>>> import numpy as np
>>> from numpy import linalg as LA
>>> np.set_printoptions(suppress=True, linewidth=100)
>>> M = np.maximum(np.array([[3, -3],
...     [-1, -1],
...     [-3, 0],
...     [1, 1],
...     [0, -1],
...     [-3, 2],
...     [0, 3],
...     [-3, 1],
...     [0, 0],
...     [-2, 3],
...     [2, 1],
...     [-3, -1],
...     [0, 1]]) @ np.array([[-2, 2, -2], [2, 2, 3]]) + np.array([3, 1, 2]), 0)
>>> M
array([[ 0,  1,  0],
       [ 3,  0,  1],
       [ 9,  0,  8],
       [ 3,  5,  3],
       [ 1,  0,  0],
       [13,  0, 14],
       [ 9,  7, 11],
       [11,  0, 11],
       [ 3,  1,  2],
       [13,  3, 15],
       [ 1,  7,  1],
       [ 7,  0,  5],
       [ 5,  3,  5]])
>>> G = np.cov(M, rowvar=False)
>>> np.argsort(-M.std(axis=0).round(6), kind="stable")
array([2, 0, 1])
>>> np.round(np.corrcoef(M.T), 2)
array([[ 1.  , -0.13,  0.98],
       [-0.13,  1.  ,  0.02],
       [ 0.98,  0.02,  1.  ]])
>>> G.shape
(3, 3)
>>> G = M.T @ M
>>> np.round(LA.eigvalsh(G)[::-1], 2)
array([1539.72,  110.76,    8.52])
>>> np.diag(G)
array([724, 143, 792])
>>> np.round(LA.svd(M, compute_uv=False) ** 2, 2)
array([1539.72,  110.76,    8.52])
>>> np.allclose(G, G.T)
True
>>> round(LA.norm(M[10] - M[9]), 2)
np.float64(18.87)
>>> np.round(LA.norm(M, axis=0), 2)
array([26.91, 11.96, 28.14])
>>> round(float(LA.norm(M[10], 1)), 2), round(LA.norm(M[10], np.inf), 2)
(9.0, np.float64(7.0))
>>> round(float(LA.norm(M, 2)), 2)
39.24
>>> round(float(LA.norm(M, 1)), 2), round(LA.norm(M, np.inf), 2)
(78.0, np.float64(31.0))
>>> np.round(LA.norm(M, axis=1), 2)
array([ 1.  ,  3.16, 12.04,  6.56,  1.  , 19.1 , 15.84, 15.56,  3.74, 20.07,  7.14,  8.6 ,  7.68])
>>> M[10] @ M[9]
np.int64(49)
>>> LA.norm(M, axis=1).argmax()
np.int64(9)
>>> feats = np.array([[1, 1, -1, -1, 1, 1, -1, -1],
...     [1, -1, 1, -1, 1, -1, 1, -1],
...     [1, -1, -1, 1, 1, -1, -1, 1],
...     [1, -1, 1, -1, -1, 1, -1, 1]])
>>> def softmax(z):
...     e = np.exp(z - z.max(axis=-1, keepdims=True))
...     return e / e.sum(axis=-1, keepdims=True)
... 
>>> np.round(softmax(feats).sum(axis=1), 2)
array([1., 1., 1., 1.])
>>> np.round(softmax(10 * feats[1]), 2) + 0
array([0.25, 0.  , 0.25, 0.  , 0.25, 0.  , 0.25, 0.  ])
>>> att = feats @ feats.T / np.sqrt(8)
>>> np.round(softmax(att)[1] @ feats, 2)
array([ 1. , -0.9,  0.8, -0.9,  0.9, -0.8,  0.7, -0.8])
>>> np.round(softmax(att), 2)
array([[0.85, 0.05, 0.05, 0.05],
       [0.05, 0.85, 0.05, 0.05],
       [0.05, 0.05, 0.85, 0.05],
       [0.05, 0.05, 0.05, 0.85]])
>>> m1 = np.loadtxt("arr.csv", delimiter=",")
>>> m1.round(2)
array([[0.47, 0.47, 0.  , 0.05, 0.  ],
       [0.19, 0.33, 0.1 , 0.14, 0.24],
       [0.21, 0.21, 0.18, 0.27, 0.12],
       [0.24, 0.21, 0.24, 0.18, 0.12],
       [0.14, 0.29, 0.05, 0.19, 0.33]])
>>> np.round(LA.matrix_power(m1, 100), 2)
array([[0.27, 0.33, 0.09, 0.14, 0.16],
       [0.27, 0.33, 0.09, 0.14, 0.16],
       [0.27, 0.33, 0.09, 0.14, 0.16],
       [0.27, 0.33, 0.09, 0.14, 0.16],
       [0.27, 0.33, 0.09, 0.14, 0.16]])
>>> np.round(LA.matrix_power(m1, 2), 2)
array([[0.33, 0.39, 0.06, 0.1 , 0.12],
       [0.24, 0.32, 0.1 , 0.15, 0.19],
       [0.26, 0.3 , 0.13, 0.16, 0.15],
       [0.27, 0.31, 0.11, 0.17, 0.14],
       [0.23, 0.31, 0.1 , 0.16, 0.21]])
>>> m1.sum(axis=1)
array([1., 1., 1., 1., 1.])
>>> np.round(m1 @ np.ones(5), 2)
array([1., 1., 1., 1., 1.])
>>> p = np.eye(5)[2]
>>> for _ in range(4):
...     p = p @ m1
...     print(p.round(2))
... 
[0.21 0.21 0.18 0.27 0.12]
[0.26 0.3  0.13 0.16 0.15]
[0.27 0.33 0.1  0.15 0.16]
[0.27 0.33 0.09 0.14 0.16]
>>> np.round(LA.det(m1), 2)
np.float64(-0.0)
>>> round(np.abs(LA.eigvals(m1)).max(), 2)
np.float64(1.0)
>>> round(np.trace(m1), 2)
np.float64(1.5)
>>> np.round((m1 + m1.T) / 2, 2)
array([[0.47, 0.33, 0.11, 0.15, 0.07],
       [0.33, 0.33, 0.15, 0.18, 0.26],
       [0.11, 0.15, 0.18, 0.26, 0.08],
       [0.15, 0.18, 0.26, 0.18, 0.16],
       [0.07, 0.26, 0.08, 0.16, 0.33]])
>>> np.round(np.sort(np.abs(LA.eigvals(m1))), 2)
array([0.04, 0.08, 0.28, 0.28, 1.  ])
>>> np.round((m1 - m1.T) / 2, 2)
array([[ 0.  ,  0.14, -0.11, -0.09, -0.07],
       [-0.14,  0.  , -0.06, -0.03, -0.02],
       [ 0.11,  0.06,  0.  ,  0.02,  0.04],
       [ 0.09,  0.03, -0.02,  0.  , -0.03],
       [ 0.07,  0.02, -0.04,  0.03,  0.  ]])
>>> np.allclose(m1 @ m1.T, m1.T @ m1)
False
>>> vec = np.array([-4, 1, -5, 0, -5])
>>> rhs = m1 @ vec
>>> rhs.round(2)
array([-1.42, -2.1 , -2.15, -2.58, -2.19])
>>> np.round(LA.solve(m1, rhs), 2) + 0
array([-4.,  1., -5.,  0., -5.])
>>> np.round(LA.solve(m1, m1[:, 0]), 2) + 0
array([1., 0., 0., 0., 0.])
>>> A = np.loadtxt("w.csv", delimiter=",")
>>> A.round(2)
array([[0.38, 0.06, 0.31, 0.12, 0.12],
       [0.09, 0.18, 0.45, 0.09, 0.18],
       [0.12, 0.12, 0.12, 0.5 , 0.12],
       [0.  , 0.25, 0.17, 0.33, 0.25],
       [0.  , 0.27, 0.27, 0.13, 0.33]])
>>> # row-stochastic, so 1 is an eigenvalue
>>> ang = np.radians(15)
>>> r_ = np.eye(5)
>>> r_[2, 2] = r_[4, 4] = np.cos(ang)
>>> r_[2, 4], r_[4, 2] = -np.sin(ang), np.sin(ang)
>>> r_.round(2)
array([[ 1.  ,  0.  ,  0.  ,  0.  ,  0.  ],
       [ 0.  ,  1.  ,  0.  ,  0.  ,  0.  ],
       [ 0.  ,  0.  ,  0.97,  0.  , -0.26],
       [ 0.  ,  0.  ,  0.  ,  1.  ,  0.  ],
       [ 0.  ,  0.  ,  0.26,  0.  ,  0.97]])
>>> B = A @ r_.T
>>> np.allclose(A @ A.T, B @ B.T)
True
>>> B.round(2)
array([[0.38, 0.06, 0.27, 0.12, 0.2 ],
       [0.09, 0.18, 0.39, 0.09, 0.29],
       [0.12, 0.12, 0.09, 0.5 , 0.15],
       [0.  , 0.25, 0.1 , 0.33, 0.28],
       [0.  , 0.27, 0.17, 0.13, 0.39]])
>>> np.round(np.abs(B - A).max(axis=0), 2)
array([0.  , 0.  , 0.1 , 0.  , 0.11])
>>> np.round((B - B.T) / 2, 2)
array([[ 0.  , -0.01,  0.07,  0.06,  0.1 ],
       [ 0.01,  0.  ,  0.13, -0.08,  0.01],
       [-0.07, -0.13,  0.  ,  0.2 , -0.01],
       [-0.06,  0.08, -0.2 ,  0.  ,  0.08],
       [-0.1 , -0.01,  0.01, -0.08,  0.  ]])
>>> np.round(np.sort(np.abs(LA.eigvals(B))), 2)
array([0.06, 0.15, 0.15, 0.32, 0.99])
>>> np.round(np.abs(LA.eigvals(B)).max(), 2)
np.float64(0.99)
>>> np.round(np.trace(B), 2)
np.float64(1.37)
>>> np.allclose(B, B.T)
False
>>> np.allclose(B @ B.T, B.T @ B)
False
>>> vec = np.array([1, -2, 1, -2, 1])
>>> a = np.maximum(A @ vec, 0)
>>> np.round(np.maximum(A @ vec, 0) - np.maximum(-A @ vec, 0), 2)
array([ 0.44,  0.18, -0.88, -0.75, -0.2 ])
>>> np.round(np.tanh(A @ vec), 2)
array([ 0.41,  0.18, -0.7 , -0.64, -0.2 ])
>>> np.round(A * (a > 1e-9)[:, None], 2)
array([[0.38, 0.06, 0.31, 0.12, 0.12],
       [0.09, 0.18, 0.45, 0.09, 0.18],
       [0.  , 0.  , 0.  , 0.  , 0.  ],
       [0.  , 0.  , 0.  , 0.  , 0.  ],
       [0.  , 0.  , 0.  , 0.  , 0.  ]])
>>> np.round(np.maximum(A @ (3 * vec), 0), 2)
array([1.31, 0.55, 0.  , 0.  , 0.  ])
>>> rng = np.random.default_rng(77498)
>>> B = A + rng.integers(-2, 3, (5, 4)) @ rng.integers(-2, 3, (4, 5))
>>> B.round(2)
array([[  4.38, -11.94,  -0.69,  -5.88,   9.12],
       [  2.09,   6.18,   4.45,   6.09,  -2.82],
       [ -8.88,   8.12,   4.12,   4.5 ,  -2.88],
       [  0.  ,   6.25,   3.17,   5.33,  -2.75],
       [  4.  ,  -5.73,  -2.73,  -3.87,   2.33]])
>>> np.abs(B - A).sum(axis=1)
array([32., 21., 28., 17., 19.])
>>> np.round(LA.svd(B - A, compute_uv=False), 2) + 0
array([25.07,  8.21,  5.36,  0.45,  0.  ])
>>> W0 = np.loadtxt("layer19.csv", delimiter=",")
>>> W0.round(2)
array([[ 0.3 , -0.53,  0.79],
       [ 0.9 , -0.1 , -0.41],
       [-0.3 , -0.84, -0.45]])
>>> # keeps lengths
>>> vec = np.array([-9, 6, -7])
>>> np.round(W0.T @ (W0 @ vec), 2)
array([-9.,  6., -7.])
>>> [p for p in range(1, 25) if np.allclose(LA.matrix_power(W0, p), np.eye(3))]
[]
>>> 3 - LA.matrix_rank(W0 - np.eye(3), tol=1e-8)
np.int64(0)
>>> round(LA.norm(vec), 2), np.round(LA.norm(W0 @ vec), 2)
(np.float64(12.88), np.float64(12.88))
>>> vec = np.array([8, -1, -6])
>>> rhs = W0 @ vec
>>> c, lr = np.zeros(3), 1 / LA.norm(W0, 2) ** 2
>>> for i in range(20):
...     c -= lr * W0.T @ (W0 @ c - rhs)
...     if i % 5 == 0: print(i, round(LA.norm(W0 @ c - rhs), 2))
... 
0 0.0
5 0.0
10 0.0
15 0.0
>>> c.round(2)
array([ 8., -1., -6.])
>>> arr = np.load("x.npy")
>>> arr
array([[ 1,  0,  2, -2,  0,  0],
       [ 0,  0,  0,  0,  0,  0],
       [ 2,  0,  4, -4,  0,  0],
       [-2,  0, -4,  4,  0,  0],
       [ 0,  0,  0,  0,  0,  0],
       [ 0,  0,  0,  0,  0,  0]])
>>> ang = np.radians(167)
>>> r_ = np.eye(6)
>>> r_[2, 2] = r_[4, 4] = np.cos(ang)
>>> r_[2, 4], r_[4, 2] = -np.sin(ang), np.sin(ang)
>>> r_.round(2)
array([[ 1.  ,  0.  ,  0.  ,  0.  ,  0.  ,  0.  ],
       [ 0.  ,  1.  ,  0.  ,  0.  ,  0.  ,  0.  ],
       [ 0.  ,  0.  , -0.97,  0.  , -0.22,  0.  ],
       [ 0.  ,  0.  ,  0.  ,  1.  ,  0.  ,  0.  ],
       [ 0.  ,  0.  ,  0.22,  0.  , -0.97,  0.  ],
       [ 0.  ,  0.  ,  0.  ,  0.  ,  0.  ,  1.  ]])
>>> B = arr @ r_.T
>>> np.round(np.abs(B - arr).max(axis=0), 2)
array([0. , 0. , 7.9, 0. , 0.9, 0. ])
>>> np.allclose(arr @ arr.T, B @ B.T)
True
>>> np.round(LA.det(r_), 2), round(np.trace(r_), 2)
(np.float64(1.0), np.float64(2.05))
>>> B.round(2)
array([[ 1.  ,  0.  , -1.95, -2.  ,  0.45,  0.  ],
       [ 0.  ,  0.  ,  0.  ,  0.  ,  0.  ,  0.  ],
       [ 2.  ,  0.  , -3.9 , -4.  ,  0.9 ,  0.  ],
       [-2.  ,  0.  ,  3.9 ,  4.  , -0.9 ,  0.  ],
       [ 0.  ,  0.  ,  0.  ,  0.  ,  0.  ,  0.  ],
       [ 0.  ,  0.  ,  0.  ,  0.  ,  0.  ,  0.  ]])
>>> rank = LA.matrix_rank(arr)
>>> rank
np.int64(1)
>>> null = LA.svd(arr)[2][rank:].T
>>> null.shape
(6, 5)
>>> [int(LA.matrix_rank(arr[:i])) for i in range(1, len(arr) + 1)]
[1, 1, 1, 1, 1, 1]
>>> [int(LA.matrix_rank(arr[:, :j + 1])) for j in range(6)]
[1, 1, 1, 1, 1, 1]
>>> np.allclose(arr @ null, 0)
True
>>> np.round(null @ null.T, 2) + 0
array([[ 0.89,  0.  , -0.22,  0.22,  0.  ,  0.  ],
       [ 0.  ,  1.  ,  0.  ,  0.  ,  0.  ,  0.  ],
       [-0.22,  0.  ,  0.56,  0.44,  0.  ,  0.  ],
       [ 0.22,  0.  ,  0.44,  0.56,  0.  ,  0.  ],
       [ 0.  ,  0.  ,  0.  ,  0.  ,  1.  ,  0.  ],
       [ 0.  ,  0.  ,  0.  ,  0.  ,  0.  ,  1.  ]])
>>> evals, vecs = LA.eigh(arr)
>>> np.round(evals.sum(), 2), np.trace(arr)
(np.float64(9.0), np.int64(9))
>>> np.round(np.abs(vecs[:, -1]), 2) + 0
array([0.33, 0.  , 0.67, 0.67, 0.  , 0.  ])
>>> np.round(LA.eigvalsh(arr @ arr), 2) + 0
array([ 0.,  0.,  0.,  0.,  0., 81.])
>>> np.unique(evals.round(6) + 0, return_counts=True)[1]
array([5, 1])
>>> np.abs(vecs[:, -1]).round(6).argmax()
np.int64(2)
>>> np.round(LA.eigvalsh(arr + -1 * np.eye(6)), 2)
array([-1., -1., -1., -1., -1.,  8.])
>>> evals.round(2) + 0
array([0., 0., 0., 0., 0., 9.])
>>> np.round(vecs @ np.diag(evals) @ vecs.T, 2) + 0
array([[ 1.,  0.,  2., -2.,  0.,  0.],
       [ 0.,  0.,  0.,  0.,  0.,  0.],
       [ 2.,  0.,  4., -4.,  0.,  0.],
       [-2.,  0., -4.,  4.,  0.,  0.],
       [ 0.,  0.,  0.,  0.,  0.,  0.],
       [ 0.,  0.,  0.,  0.,  0.,  0.]])
>>> np.round(LA.svd(arr, compute_uv=False), 2)
array([9., 0., 0., 0., 0., 0.])
>>> LA.lstsq(arr[:-1].T, arr[-1])[2]
np.int32(1)
>>> round(float(np.trace(LA.pinv(arr) @ arr)), 2)
1.0
>>> np.allclose(arr[:-1].T @ LA.lstsq(arr[:-1].T, arr[-1])[0], arr[-1])
True
>>> np.abs(np.diag(LA.qr(arr)[1])) > 1e-9
array([ True, False, False, False, False, False])
>>> B = arr + rng.integers(-2, 3, (6, 1)) @ rng.integers(-2, 3, (1, 6))
>>> B
array([[ 5, -2,  6,  0, -2,  2],
       [-2,  1, -2, -1,  1, -1],
       [ 2,  0,  4, -4,  0,  0],
       [-4,  1, -6,  3,  1, -1],
       [ 4, -2,  4,  2, -2,  2],
       [-2,  1, -2, -1,  1, -1]])
>>> B - arr
array([[ 4, -2,  4,  2, -2,  2],
       [-2,  1, -2, -1,  1, -1],
       [ 0,  0,  0,  0,  0,  0],
       [-2,  1, -2, -1,  1, -1],
       [ 4, -2,  4,  2, -2,  2],
       [-2,  1, -2, -1,  1, -1]])
>>> np.abs(B - arr).sum(axis=1)
array([16,  8,  0,  8, 16,  8])
>>> np.round(LA.svd(B - arr, compute_uv=False), 2) + 0
array([11.49,  0.  ,  0.  ,  0.  ,  0.  ,  0.  ])
>>> mat = rng.normal(size=(12, 4)) + 3 * np.array([-2, -2, 0, -2])
>>> mat.round(2)
array([[-4.87, -4.46, -1.33, -6.19],
       [-5.59, -6.19,  0.34, -6.26],
       [-4.  , -6.62,  0.77, -5.93],
       [-6.38, -6.61,  0.08, -6.73],
       [-7.44, -5.73, -0.32, -5.17],
       [-5.42, -4.29,  0.13, -4.44],
       [-6.05, -5.88,  0.19, -4.68],
       [-5.85, -7.2 ,  1.01, -5.5 ],
       [-5.9 , -7.03,  0.45, -4.86],
       [-5.69, -5.43,  0.74, -5.75],
       [-7.01, -6.49,  1.35, -5.29],
       [-7.01, -4.45,  0.22, -5.52]])
>>> hat = mat @ LA.solve(mat.T @ mat, mat.T)
>>> hat.round(2) + 0
array([[ 0.67,  0.16,  0.09,  0.23,  0.15,  0.07,  0.03, -0.12, -0.03, -0.01, -0.3 ,  0.05],
       [ 0.16,  0.17,  0.23,  0.15, -0.05,  0.04,  0.  ,  0.09,  0.01,  0.15,  0.05,  0.06],
       [ 0.09,  0.23,  0.48,  0.16, -0.24, -0.06, -0.04,  0.22,  0.09,  0.15,  0.02, -0.16],
       [ 0.23,  0.15,  0.16,  0.16,  0.05,  0.06,  0.05,  0.07,  0.05,  0.1 ,  0.01,  0.07],
       [ 0.15, -0.05, -0.24,  0.05,  0.43,  0.14,  0.26,  0.01,  0.22, -0.09,  0.05,  0.14],
       [ 0.07,  0.04, -0.06,  0.06,  0.14,  0.11,  0.06,  0.  , -0.01,  0.09,  0.11,  0.21],
       [ 0.03,  0.  , -0.04,  0.05,  0.26,  0.06,  0.21,  0.12,  0.26, -0.06,  0.07, -0.01],
       [-0.12,  0.09,  0.22,  0.07,  0.01,  0.  ,  0.12,  0.25,  0.23,  0.06,  0.17, -0.08],
       [-0.03,  0.01,  0.09,  0.05,  0.22, -0.01,  0.26,  0.23,  0.42, -0.13,  0.06, -0.2 ],
       [-0.01,  0.15,  0.15,  0.1 , -0.09,  0.09, -0.06,  0.06, -0.13,  0.26,  0.2 ,  0.24],
       [-0.3 ,  0.05,  0.02,  0.01,  0.05,  0.11,  0.07,  0.17,  0.06,  0.2 ,  0.38,  0.22],
       [ 0.05,  0.06, -0.16,  0.07,  0.14,  0.21, -0.01, -0.08, -0.2 ,  0.24,  0.22,  0.47]])
>>> np.round(np.diag(hat), 2)
array([0.67, 0.17, 0.48, 0.16, 0.43, 0.11, 0.21, 0.25, 0.42, 0.26, 0.38, 0.47])
>>> round(np.trace(hat), 2)
np.float64(4.0)
